$ python3 -q
>>> import numpy as np
>>> np.set_printoptions(suppress=True, linewidth=140)
>>> A = np.load("data.npy")
>>> A
array([[4., 1., 0., 0., 0., 0., 0., 0., 0., 0., 0., 0., 0., 0.],
       [0., 4., 1., 0., 0., 0., 0., 0., 0., 0., 0., 0., 0., 0.],
       [0., 0., 4., 1., 0., 0., 0., 0., 0., 0., 0., 0., 0., 0.],
       [0., 0., 0., 4., 1., 0., 0., 0., 0., 0., 0., 0., 0., 0.],
       [0., 0., 0., 0., 4., 1., 0., 0., 0., 0., 0., 0., 0., 0.],
       [0., 0., 0., 0., 0., 4., 1., 0., 0., 0., 0., 0., 0., 0.],
       [0., 0., 0., 0., 0., 0., 4., 1., 0., 0., 0., 0., 0., 0.],
       [0., 0., 0., 0., 0., 0., 0., 4., 1., 0., 0., 0., 0., 0.],
       [0., 0., 0., 0., 0., 0., 0., 0., 4., 1., 0., 0., 0., 0.],
       [0., 0., 0., 0., 0., 0., 0., 0., 0., 4., 1., 0., 0., 0.],
       [0., 0., 0., 0., 0., 0., 0., 0., 0., 0., 4., 1., 0., 0.],
       [0., 0., 0., 0., 0., 0., 0., 0., 0., 0., 0., 4., 1., 0.],
       [0., 0., 0., 0., 0., 0., 0., 0., 0., 0., 0., 0., 4., 1.],
       [0., 0., 0., 0., 0., 0., 0., 0., 0., 0., 0., 0., 0., 4.]])
>>> theta = np.radians(15)
>>> R = np.eye(14)
>>> R[0, 0] = R[13, 13] = np.cos(theta)
>>> R[0, 13], R[13, 0] = -np.sin(theta), np.sin(theta)
>>> B = A @ R.T
>>> np.allclose(A @ A.T, B @ B.T)
True
>>> round(np.linalg.det(R), 3), round(np.trace(R), 3)
(np.float64(1.0), np.float64(13.932))
>>> rng = np.random.default_rng(24)
>>> z = rng.permutation(14)
>>> z
array([ 6,  1,  4,  0, 13,  5,  3,  2, 10,  9, 11,  7, 12,  8])
>>> B = A[z][:, z]
>>> np.allclose(B, A)
False
>>> np.trace(B)
np.float64(56.0)
>>> np.diag(B)
array([4., 4., 4., 4., 4., 4., 4., 4., 4., 4., 4., 4., 4., 4.])
>>> t3 = np.stack([A, 5 * A, A[::-1]])
>>> np.linalg.matrix_rank(t3.reshape(3, -1))
np.int64(2)
>>> np.einsum("bij,cij->bc", t3, t3)
array([[ 237., 1185.,    8.],
       [1185., 5925.,   40.],
       [   8.,   40.,  237.]])
>>> q, R = np.linalg.qr(A)
>>> np.allclose(R.T @ R, A.T @ A)
True
>>> abs(R[0, 0]), round(np.linalg.norm(A[:, 0]), 3)
(np.float64(4.0), np.float64(4.0))
>>> np.trace(q @ q.T)
np.float64(14.0)
>>> q.shape, R.shape
((14, 14), (14, 14))
>>> np.abs(np.diag(R))
array([4., 4., 4., 4., 4., 4., 4., 4., 4., 4., 4., 4., 4., 4.])
>>> cent = 5 * np.array([[1.9, -0.3, 0.9, -0.7, -0.4],
...     [-1.4, -2.1, -0.6, -0.2, 0.8],
...     [0.8, 1.0, 1.1, -1.4, -1.2]])
>>> z = rng.integers(0, 3, 37)
>>> E = cent[z] + rng.normal(size=(37, 5))
>>> E.round(3)
array([[ -9.094, -11.87 ,  -3.243,   0.964,   4.572],
       [  5.312,   4.122,   4.968,  -7.333,  -4.831],
       [  8.935,  -1.791,   6.121,  -4.373,  -2.033],
       [  2.656,   4.764,   6.329,  -5.807,  -7.392],
       [ -9.525,  -9.961,  -1.333,  -1.701,   4.265],
       [ -6.973, -12.657,  -5.67 ,  -1.067,   4.486],
       [  2.483,   4.673,   4.707,  -7.964,  -7.291],
       [  5.17 ,   5.011,   5.266,  -7.489,  -5.621],
       [  8.986,  -1.35 ,   3.717,  -3.169,  -2.327],
       [ 10.04 ,  -3.098,   3.667,  -4.779,  -0.477],
       [ -7.666, -10.623,  -4.787,  -2.022,   2.214],
       [  3.805,   3.941,   6.939,  -7.979,  -5.095],
       [  9.258,  -1.088,   3.477,  -3.654,  -2.264],
       [ -7.894, -10.05 ,  -4.6  ,  -1.278,   3.692],
       [  3.983,   3.742,   6.06 ,  -8.005,  -6.705],
       [  8.435,  -1.99 ,   4.774,  -0.698,  -4.75 ],
       [ -6.185,  -9.71 ,  -1.62 ,  -0.831,   4.381],
       [ 11.213,  -1.468,   4.615,  -3.567,  -1.614],
       [ 11.217,  -2.446,   5.62 ,  -5.871,  -1.586],
       [ -7.476,  -9.275,  -2.245,  -0.267,   4.517],
       [ -6.723, -12.589,  -2.765,  -2.421,   4.988],
       [  8.763,  -1.566,   3.927,  -3.503,  -1.892],
       [  9.928,  -2.834,   5.963,  -4.673,  -2.275],
       [ -9.806, -10.315,  -2.137,   0.094,   4.407],
       [  9.871,  -2.277,   3.981,  -3.817,  -1.968],
       [ -8.194, -10.983,  -2.587,  -0.952,   3.754],
       [  3.07 ,   5.177,   5.572,  -5.627,  -6.096],
       [  4.868,   3.568,   7.165,  -8.485,  -6.205],
       [  3.506,   4.276,   5.038,  -7.688,  -6.049],
       [ -6.886,  -9.514,  -1.919,   0.604,   4.324],
       [  3.047,   7.174,   5.912,  -9.677,  -5.378],
       [  9.218,  -2.35 ,   3.755,  -3.584,  -2.955],
       [ -6.905, -10.811,  -3.32 ,  -0.687,   4.195],
       [  5.469,   5.346,   4.419,  -7.101,  -4.421],
       [  5.591,   4.09 ,   6.063,  -7.574,  -6.376],
       [  2.354,   3.261,   5.091,  -6.866,  -5.616],
       [  3.022,   4.649,   5.503,  -7.278,  -8.907]])
>>> cent = E[[30, 27]].astype(float)
>>> for _ in range(6):
...     z = np.linalg.norm(E[:, None] - cent, axis=-1).argmin(axis=1)
...     cent = np.array([E[z == j].mean(axis=0) for j in range(2)])
... 
>>> z
array([1, 0, 0, 0, 1, 1, 0, 0, 0, 0, 1, 0, 0, 1, 0, 0, 1, 0, 0, 1, 1, 0, 0, 1, 0, 1, 0, 0, 0, 1, 0, 0, 1, 0, 0, 0, 0])
>>> np.abs(cent[1] - cent[0]).argmax()
np.int64(0)
>>> U, sigma = np.linalg.svd(E)
Traceback (most recent call last):
  File "<python-input-35>", line 1, in <module>
    U, sigma = np.linalg.svd(E)
    ^^^^^^^^
ValueError: too many values to unpack (expected 2)
>>> U, sigma, Vt = np.linalg.svd(E, full_matrices=False)
>>> np.round(np.abs(Vt[0]), 3)
array([0.597, 0.469, 0.398, 0.325, 0.4  ])
>>> np.round(sigma / sigma[0], 3)
array([1.   , 0.498, 0.367, 0.1  , 0.089])
>>> np.round(U.T @ U, 3) + 0
array([[1., 0., 0., 0., 0.],
       [0., 1., 0., 0., 0.],
       [0., 0., 1., 0., 0.],
       [0., 0., 0., 1., 0.],
       [0., 0., 0., 0., 1.]])
>>> np.allclose(U * sigma @ Vt, E)
True
>>> sigma.round(3)
array([67.439, 33.592, 24.735,  6.741,  5.982])
>>> round(np.sqrt((sigma ** 2).sum()), 3), np.round(np.linalg.norm(E), 3)
(np.float64(79.809), np.float64(79.809))
>>> np.round(Vt @ Vt.T, 3) + 0
array([[1., 0., 0., 0., 0.],
       [0., 1., 0., 0., 0.],
       [0., 0., 1., 0., 0.],
       [0., 0., 0., 1., 0.],
       [0., 0., 0., 0., 1.]])
>>> u = np.array([4, 4, -4, 2, 3, 0, 4, -5, 2, 5, -4])
>>> feats = 3 * np.eye(11) + np.outer(u, u)
>>> feats
array([[ 19.,  16., -16.,   8.,  12.,   0.,  16., -20.,   8.,  20., -16.],
       [ 16.,  19., -16.,   8.,  12.,   0.,  16., -20.,   8.,  20., -16.],
       [-16., -16.,  19.,  -8., -12.,   0., -16.,  20.,  -8., -20.,  16.],
       [  8.,   8.,  -8.,   7.,   6.,   0.,   8., -10.,   4.,  10.,  -8.],
       [ 12.,  12., -12.,   6.,  12.,   0.,  12., -15.,   6.,  15., -12.],
       [  0.,   0.,   0.,   0.,   0.,   3.,   0.,   0.,   0.,   0.,   0.],
       [ 16.,  16., -16.,   8.,  12.,   0.,  19., -20.,   8.,  20., -16.],
       [-20., -20.,  20., -10., -15.,   0., -20.,  28., -10., -25.,  20.],
       [  8.,   8.,  -8.,   4.,   6.,   0.,   8., -10.,   7.,  10.,  -8.],
       [ 20.,  20., -20.,  10.,  15.,   0.,  20., -25.,  10.,  28., -20.],
       [-16., -16.,  16.,  -8., -12.,   0., -16.,  20.,  -8., -20.,  19.]])
>>> # 2 groups of indices that never mix
>>> U, sigma, Vt = np.linalg.svd(feats, full_matrices=False)
>>> np.round(U.T @ feats @ Vt.T, 3) + 0
array([[150.,   0.,   0.,   0.,   0.,   0.,   0.,   0.,   0.,   0.,   0.],
       [  0.,   3.,   0.,   0.,   0.,   0.,   0.,   0.,   0.,   0.,   0.],
       [  0.,   0.,   3.,   0.,   0.,   0.,   0.,   0.,   0.,   0.,   0.],
       [  0.,   0.,   0.,   3.,   0.,   0.,   0.,   0.,   0.,   0.,   0.],
       [  0.,   0.,   0.,   0.,   3.,   0.,   0.,   0.,   0.,   0.,   0.],
       [  0.,   0.,   0.,   0.,   0.,   3.,   0.,   0.,   0.,   0.,   0.],
       [  0.,   0.,   0.,   0.,   0.,   0.,   3.,   0.,   0.,   0.,   0.],
       [  0.,   0.,   0.,   0.,   0.,   0.,   0.,   3.,   0.,   0.,   0.],
       [  0.,   0.,   0.,   0.,   0.,   0.,   0.,   0.,   3.,   0.,   0.],
       [  0.,   0.,   0.,   0.,   0.,   0.,   0.,   0.,   0.,   3.,   0.],
       [  0.,   0.,   0.,   0.,   0.,   0.,   0.,   0.,   0.,   0.,   3.]])
>>> round(float(np.sqrt((sigma ** 2).sum())), 3), round(np.linalg.norm(feats), 3)
(150.3, np.float64(150.3))
>>> np.round(Vt @ Vt.T, 3) + 0
array([[1., 0., 0., 0., 0., 0., 0., 0., 0., 0., 0.],
       [0., 1., 0., 0., 0., 0., 0., 0., 0., 0., 0.],
       [0., 0., 1., 0., 0., 0., 0., 0., 0., 0., 0.],
       [0., 0., 0., 1., 0., 0., 0., 0., 0., 0., 0.],
       [0., 0., 0., 0., 1., 0., 0., 0., 0., 0., 0.],
       [0., 0., 0., 0., 0., 1., 0., 0., 0., 0., 0.],
       [0., 0., 0., 0., 0., 0., 1., 0., 0., 0., 0.],
       [0., 0., 0., 0., 0., 0., 0., 1., 0., 0., 0.],
       [0., 0., 0., 0., 0., 0., 0., 0., 1., 0., 0.],
       [0., 0., 0., 0., 0., 0., 0., 0., 0., 1., 0.],
       [0., 0., 0., 0., 0., 0., 0., 0., 0., 0., 1.]])
>>> np.round(np.cumsum(sigma ** 2) / np.sum(sigma ** 2), 3)
array([0.996, 0.996, 0.997, 0.997, 0.998, 0.998, 0.998, 0.999, 0.999, 1.   , 1.   ])
>>> evals, vecs = np.linalg.eigh(feats)
>>> np.round(np.linalg.eigvalsh(feats @ feats), 3)
array([    9.,     9.,     9.,     9.,     9.,     9.,     9.,     9.,     9.,     9., 22500.])
>>> np.abs(vecs[:, -1]).round(6).argmax()
np.int64(7)
>>> np.round(vecs.T @ feats @ vecs, 3) + 0
array([[  3.,   0.,   0.,   0.,   0.,   0.,   0.,   0.,   0.,   0.,   0.],
       [  0.,   3.,   0.,   0.,   0.,   0.,   0.,   0.,   0.,   0.,   0.],
       [  0.,   0.,   3.,   0.,   0.,   0.,   0.,   0.,   0.,   0.,   0.],
       [  0.,   0.,   0.,   3.,   0.,   0.,   0.,   0.,   0.,   0.,   0.],
       [  0.,   0.,   0.,   0.,   3.,   0.,   0.,   0.,   0.,   0.,   0.],
       [  0.,   0.,   0.,   0.,   0.,   3.,   0.,   0.,   0.,   0.,   0.],
       [  0.,   0.,   0.,   0.,   0.,   0.,   3.,   0.,   0.,   0.,   0.],
       [  0.,   0.,   0.,   0.,   0.,   0.,   0.,   3.,   0.,   0.,   0.],
       [  0.,   0.,   0.,   0.,   0.,   0.,   0.,   0.,   3.,   0.,   0.],
       [  0.,   0.,   0.,   0.,   0.,   0.,   0.,   0.,   0.,   3.,   0.],
       [  0.,   0.,   0.,   0.,   0.,   0.,   0.,   0.,   0.,   0., 150.]])
>>> (evals > 1e-8).sum(), (evals < -1e-8).sum()
(np.int64(11), np.int64(0))
>>> np.unique(evals.round(6) + 0, return_counts=True)[1]
array([10,  1])
>>> np.round(np.linalg.eigvalsh(feats + -2 * np.eye(11)), 3)
array([  1.,   1.,   1.,   1.,   1.,   1.,   1.,   1.,   1.,   1., 148.])
